% python3 -q
>>> import numpy as np
>>> from numpy import linalg as LA
>>> np.set_printoptions(precision=2, suppress=True, linewidth=200)
>>> M2 = np.array([[-4, -2], [-5, -5]])
>>> basis = np.array([[-3, 1, -2], [0, 2, -3], [2, 3, -2]])
>>> F = np.kron(M2, basis)
>>> print(F)
[[ 12  -4   8   6  -2   4]
 [  0  -8  12   0  -4   6]
 [ -8 -12   8  -4  -6   4]
 [ 15  -5  10  15  -5  10]
 [  0 -10  15   0 -10  15]
 [-10 -15  10 -10 -15  10]]
>>> np.round(LA.norm(F) ** 2 / LA.norm(F, 2) ** 2, 2)
np.float64(1.52)
>>> np.round(LA.norm(F, 2), 2)
np.float64(45.04)
>>> LA.norm(F, axis=0)
array([23.09, 23.96, 26.4 , 19.42, 20.15, 22.2 ])
>>> F[1] @ F[3]
np.int64(240)
>>> f, v = F[2], F[3]
>>> f @ f
np.int64(340)
>>> p = (f @ v) / (f @ f) * f
>>> round((v - p) @ f, 2)
np.float64(0.0)
>>> print(LA.matrix_rank(np.outer(f, v)))
1
>>> E = np.load("arr.npy")
>>> E
array([[ 0.03,  0.  ,  0.01,  4.04],
       [ 0.03, -0.02,  0.  , -5.99]])
>>> # column 3 dominates
>>> Uu, s, VT = LA.svd(E)
>>> np.argmax(s[:-1] / (s[1:] + 1e-6)) + 1
np.int64(1)
>>> M2 = Uu[:, :1] @ np.diag(s[:1]) @ VT[:1]
>>> round(float(LA.norm(E - M2, 2)), 2), round(s[1], 2)
(0.04, np.float64(0.04))
>>> LA.matrix_rank(M2)
np.int64(1)
>>> np.round(LA.norm(E - M2) / LA.norm(E), 2)
np.float64(0.01)
>>> LA.matrix_rank(E, rtol=0.05)
np.int64(1)
>>> M2 = E / np.sqrt((E ** 2).mean(axis=1, keepdims=True))
>>> print(LA.norm(M2, axis=1))
[2. 2.]
>>> print(E - E.mean(axis=1, keepdims=True))
[[-0.99 -1.02 -1.01  3.02]
 [ 1.53  1.48  1.5  -4.5 ]]
>>> LA.matrix_rank(E - E.mean(axis=1, keepdims=True))
np.int64(2)
>>> W = np.array([[2, 2, 1, 2, 2], [2, 1, 0, 0, 1], [2, 1, 0, 1, 0], [0, 1, 2, 0, 0]])
>>> c = np.array([-5, -1, -2, 3, -4])
>>> act = np.maximum(E @ W + c, 0)
>>> (act > 0).astype(int)
array([[0, 1, 1, 1, 0],
       [0, 0, 0, 1, 0]])
>>> basis = np.array([[1, 1, 2], [1, 3, 2], [3, 2, 3], [0, 1, 2], [0, 2, 3]])
>>> (act @ basis).round(6).argmax(axis=1)
array([2, 2])
>>> W @ basis
array([[ 7, 16, 21],
       [ 3,  7,  9],
       [ 3,  6,  8],
       [ 7,  7,  8]])
>>> act @ basis
array([[21.44, 24.62, 30.69],
       [ 0.  ,  3.06,  6.12]])
>>> x = np.array([3, 2, 3, 3])
>>> E * x
array([[  0.09,   0.  ,   0.03,  12.12],
       [  0.09,  -0.04,   0.  , -17.97]])
>>> (E @ x).argmax()
np.int64(0)
>>> print(E @ (2 * x))
[ 24.48 -35.84]
>>> E @ np.ones(4)
array([ 4.08, -5.98])
>>> np.einsum("ij,j->i", E, x)
array([ 12.24, -17.92])
>>> J = np.loadtxt("w.csv", delimiter=",")
>>> J
array([[0., 4., 0., 0.],
       [4., 1., 4., 0.],
       [0., 4., 1., 4.],
       [0., 0., 4., 1.]])
>>> # symmetric, so the eigenvalues are real
>>> rng = np.random.default_rng(3401)
>>> idx = rng.permutation(4)
>>> idx
array([0, 2, 1, 3])
>>> M2 = J[idx][:, idx]
>>> print(M2)
[[0. 0. 4. 0.]
 [0. 1. 4. 4.]
 [4. 4. 1. 0.]
 [0. 4. 0. 1.]]
>>> round(float(LA.det(M2)), 2), round(LA.det(J[idx]), 2)
(240.0, np.float64(-240.0))
>>> print(np.allclose(M2, J))
False
>>> np.diag(M2)
array([0., 1., 1., 1.])
>>> vals, V = LA.eigh(J)
>>> print(np.abs(V[:, -1]))
[0.32 0.6  0.62 0.39]
>>> vals
array([-5.63, -1.85,  3.13,  7.35])
>>> (vals > 1e-8).sum(), (vals < -1e-8).sum()
(np.int64(2), np.int64(2))
>>> np.round(V @ np.diag(vals) @ V.T, 2) + 0
array([[0., 4., 0., 0.],
       [4., 1., 4., 0.],
       [0., 4., 1., 4.],
       [0., 0., 4., 1.]])
>>> vals.sum(), np.trace(J)
(np.float64(3.0), np.float64(3.0))
>>> LA.eigvalsh(J @ J)
array([ 3.43,  9.81, 31.72, 54.04])
>>> np.unique(vals.round(6) + 0, return_counts=True)[1]
array([1, 1, 1, 1])
>>> np.trace(J)
np.float64(3.0)
>>> assert J == J.T
Traceback (most recent call last):
  File "<python-input-64>", line 1, in <module>
    assert J == J.T
           ^^^^^^^^
ValueError: The truth value of an array with more than one element is ambiguous. Use a.any() or a.all()
>>> np.round(LA.det(J), 2)
np.float64(240.0)
>>> J @ J
array([[16.,  4., 16.,  0.],
       [ 4., 33.,  8., 16.],
       [16.,  8., 33.,  8.],
       [ 0., 16.,  8., 17.]])
>>> J.inv()
Traceback (most recent call last):
  File "<python-input-67>", line 1, in <module>
    J.inv()
    ^^^^^
AttributeError: 'numpy.ndarray' object has no attribute 'inv'
>>> (J - J.T) / 2
array([[0., 0., 0., 0.],
       [0., 0., 0., 0.],
       [0., 0., 0., 0.],
       [0., 0., 0., 0.]])
>>> print(np.allclose(J, J.T))
True
>>> np.round(LA.eigvalsh(J).min(), 2)
np.float64(-5.63)
>>> K = np.load("data.npy")
>>> K
array([[-1, -1, -1],
       [-1, -2, -2],
       [-1, -2, -3]])
>>> hat = np.triu(np.array([[4, 4, 5], [8, 6, 8], [0, 3, 4]]), 1) + np.eye(3)
>>> M2 = hat @ K @ LA.inv(hat)
>>> hat @ K - K @ hat
array([[ -9., -14., -10.],
       [ -8., -12.,  -3.],
       [  0.,   4.,  21.]])
>>> np.poly(M2)
array([1., 6., 5., 1.])
>>> vals, V = LA.eig(K)
>>> print(vals)
[-5.05 -0.64 -0.31]
>>> np.round(K @ V[:, 0] - vals[0] * V[:, 0], 2) + 0
array([0., 0., 0.])
>>> np.round(np.prod(vals), 2)
np.float64(-1.0)
>>> np.sort(LA.eigvals(K @ K))
array([ 0.09,  0.41, 25.49])
>>> try:
...     LA.cholesky(K)
... except LA.LinAlgError as e:
...     print(e)
... 
Matrix is not positive definite
>>> print(np.all(LA.eigvalsh(K) > 0))
False
>>> np.round(LA.eigvalsh(K).min(), 2)
np.float64(-5.05)
>>> vals, V = LA.eigh(K)
>>> vals
array([-5.05, -0.64, -0.31])
>>> LA.eigvalsh(K @ K)
array([ 0.09,  0.41, 25.49])
>>> np.round(V.T @ V, 2) + 0
array([[1., 0., 0.],
       [0., 1., 0.],
       [0., 0., 1.]])
>>> np.unique(vals.round(6) + 0, return_counts=True)[1]
array([1, 1, 1])
>>> np.round(V.T @ K @ V, 2) + 0
array([[-5.05,  0.  ,  0.  ],
       [ 0.  , -0.64,  0.  ],
       [ 0.  ,  0.  , -0.31]])
>>> feats = np.eye(3, dtype=int)[rng.permutation(3)]
>>> feats
array([[0, 0, 1],
       [0, 1, 0],
       [1, 0, 0]])
>>> print(feats @ feats.T)
[[1 0 0]
 [0 1 0]
 [0 0 1]]
>>> LA.pinv(feats)
array([[0., 0., 1.],
       [0., 1., 0.],
       [1., 0., 0.]])
>>> feats[:, 0] @ feats[:, 1]
np.int64(0)
>>> LA.norm(feats, axis=0)
array([1., 1., 1.])
>>> LA.svd(feats, compute_uv=False)
array([1., 1., 1.])
>>> feats.T @ feats
array([[1, 0, 0],
       [0, 1, 0],
       [0, 0, 1]])
>>> x = np.array([4, -3, 3])
>>> rhs = feats @ x
>>> c, lr = np.zeros(3), 1 / LA.norm(feats, 2) ** 2
>>> for i in range(3):
...     c -= lr * feats.T @ (feats @ c - rhs)
...     if i % 1 == 0: print(i, round(LA.norm(feats @ c - rhs), 2))
... 
0 0.0
1 0.0
2 0.0
>>> round(float(LA.cond(feats)), 2)
1.0
>>> c
array([ 4., -3.,  3.])
>>> M2 = np.array([[-3, 0, -3], [-8, 8, 0]])
>>> basis = np.kron(M2, E)
>>> basis.shape
(4, 12)
>>> LA.matrix_rank(basis)
np.int64(4)
>>> basis
array([[ -0.09,  -0.  ,  -0.03, -12.12,   0.  ,   0.  ,   0.  ,   0.  ,  -0.09,  -0.  ,  -0.03, -12.12],
       [ -0.09,   0.06,  -0.  ,  17.97,   0.  ,  -0.  ,   0.  ,  -0.  ,  -0.09,   0.06,  -0.  ,  17.97],
       [ -0.24,  -0.  ,  -0.08, -32.32,   0.24,   0.  ,   0.08,  32.32,   0.  ,   0.  ,   0.  ,   0.  ],
       [ -0.24,   0.16,  -0.  ,  47.92,   0.24,  -0.16,   0.  , -47.92,   0.  ,  -0.  ,   0.  ,  -0.  ]])
>>> round(LA.norm(basis, 2), 2), round(LA.norm(M2, 2) * LA.norm(E, 2), 2)
(np.float64(83.33), np.float64(83.33))
>>> hat = np.triu(np.array([[0, 0, 3], [0, -2, -2], [1, -1, 0]]), 1) + np.eye(3)
>>> M2 = hat @ feats @ LA.inv(hat)
>>> LA.matrix_rank(M2)
np.int64(3)
>>> hat @ feats - feats @ hat
array([[ 3.,  0.,  0.],
       [-2.,  0.,  2.],
       [ 0.,  0., -3.]])
>>> M2
array([[ 3.,  0., -8.],
       [-2.,  1.,  8.],
       [ 1.,  0., -3.]])
>>> np.round(LA.det(M2), 2)
np.float64(-1.0)
>>> def softmax(z):
...     e = np.exp(z - z.max(axis=-1, keepdims=True))
...     return e / e.sum(axis=-1, keepdims=True)
... 
>>> softmax(J).sum(axis=1)
array([1., 1., 1., 1.])
>>> print(np.round(softmax(10 * J[1]), 2) + 0)
[0.5 0.  0.5 0. ]
>>> scores = J @ J.T / np.sqrt(4)
>>> np.round(softmax(scores + np.triu(np.full(scores.shape, -np.inf), 1)), 2) + 0
array([[1.  , 0.  , 0.  , 0.  ],
       [0.  , 1.  , 0.  , 0.  ],
       [0.  , 0.  , 1.  , 0.  ],
       [0.  , 0.37, 0.01, 0.62]])
>>> mat = np.load("a.npy")
>>> print(mat)
[[ 76.3    0.49 -72.11]
 [ 75.71  -0.06 -71.49]
 [ 63.04 -28.06 -56.6 ]
 [ 83.73 -20.24 -75.74]]
>>> M2 = mat / np.sqrt((mat ** 2).mean(axis=1, keepdims=True))
>>> LA.matrix_rank(mat - mat.mean(axis=1, keepdims=True))
np.int64(2)
>>> LA.matrix_rank(M2) == LA.matrix_rank(mat)
np.True_
>>> print(mat - mat.mean(axis=1, keepdims=True))
[[ 74.74  -1.07 -73.67]
 [ 74.32  -1.45 -72.88]
 [ 70.25 -20.85 -49.39]
 [ 87.81 -16.16 -71.66]]
>>> LA.norm(M2, axis=1)
array([1.73, 1.73, 1.73, 1.73])
>>> M = np.array([[0, 3, 1], [0, 0, 2], [0, 0, 0]])
>>> LA.cond(M) > 100
np.True_
>>> [round(float(x), 2) for x in LA.svd(M, compute_uv=False)[:3]]
[3.26, 1.84, 0.0]
>>> LA.matrix_rank(M, rtol=0.1)
np.int64(2)
>>> round(float(LA.norm(M, 2) / LA.norm(M)), 2)
0.87
>>> print(round(LA.norm(E, "nuc"), 2))
7.27
>>> np.round(E[1] @ E[0], 2)
np.float64(-24.2)
>>> print(LA.norm(E, axis=1))
[4.04 5.99]
>>> round(LA.norm(E) ** 2 / LA.norm(E, 2) ** 2, 2)
np.float64(1.0)
>>> LA.norm(M, axis=1).argmax()
np.int64(0)
>>> LA.norm(M, axis=0)
array([0.  , 3.  , 2.24])
>>> np.round(LA.norm(M, 2), 2)
np.float64(3.26)
>>> round(LA.norm(M[1] - M[0]), 2)
np.float64(3.16)
>>> Uu, s, VT = LA.svd(M)
>>> print(np.argmax(s[:-1] / (s[1:] + 1e-6)) + 1)
2
>>> M2 = Uu[:, :2] @ np.diag(s[:2]) @ VT[:2]
>>> np.round(np.abs(M - M2).max(), 2)
np.float64(0.0)
>>> np.round(LA.norm(M - M2, 2), 2), s[2]
(np.float64(0.0), np.float64(0.0))
>>> rank = LA.matrix_rank(M)
>>> rank
np.int64(2)
>>> N = LA.svd(M)[2][rank:].T
>>> [int(LA.matrix_rank(M[:, :j + 1])) for j in range(3)]
[0, 1, 2]
>>> LA.matrix_rank(M.T @ M), LA.matrix_rank(M @ M.T)
(np.int64(2), np.int64(2))
>>> [int(LA.matrix_rank(M[:i])) for i in range(1, len(M) + 1)]
[1, 2, 2]
>>> N.shape
(3, 1)
>>> M @ N
array([[0.],
       [0.],
       [0.]])
>>> X = np.array([[-1, -1, -1, -1],
...     [-1, -2, -2, -2],
...     [-1, -2, -3, -3],
...     [-1, -2, -3, -4]])
>>> # symmetric
>>> M2 = LA.inv(X)
>>> print(round(LA.cond(X), 2))
29.28
>>> vals, V = LA.eig(X)
>>> np.round(X @ V[:, 0] - vals[0] * V[:, 0], 2) + 0
array([0., 0., 0., 0.])
>>> round(float(np.prod(vals)), 2)
1.0
>>> np.sort(LA.eigvals(X.T))
array([-8.29, -1.  , -0.43, -0.28])
>>> f = np.array([0, 3, 1, 2])
>>> M2 = X + np.outer(f, np.eye(4)[0])
>>> print(round(LA.det(M2) / LA.det(X), 2), round(1 + LA.solve(X, f)[0], 2))
4.0 4.0
>>> LA.matrix_rank(LA.inv(M2) - LA.inv(X), tol=1e-8)
np.int64(1)
>>> print(M2)
[[-1. -1. -1. -1.]
 [ 2. -2. -2. -2.]
 [ 0. -2. -3. -3.]
 [ 1. -2. -3. -4.]]
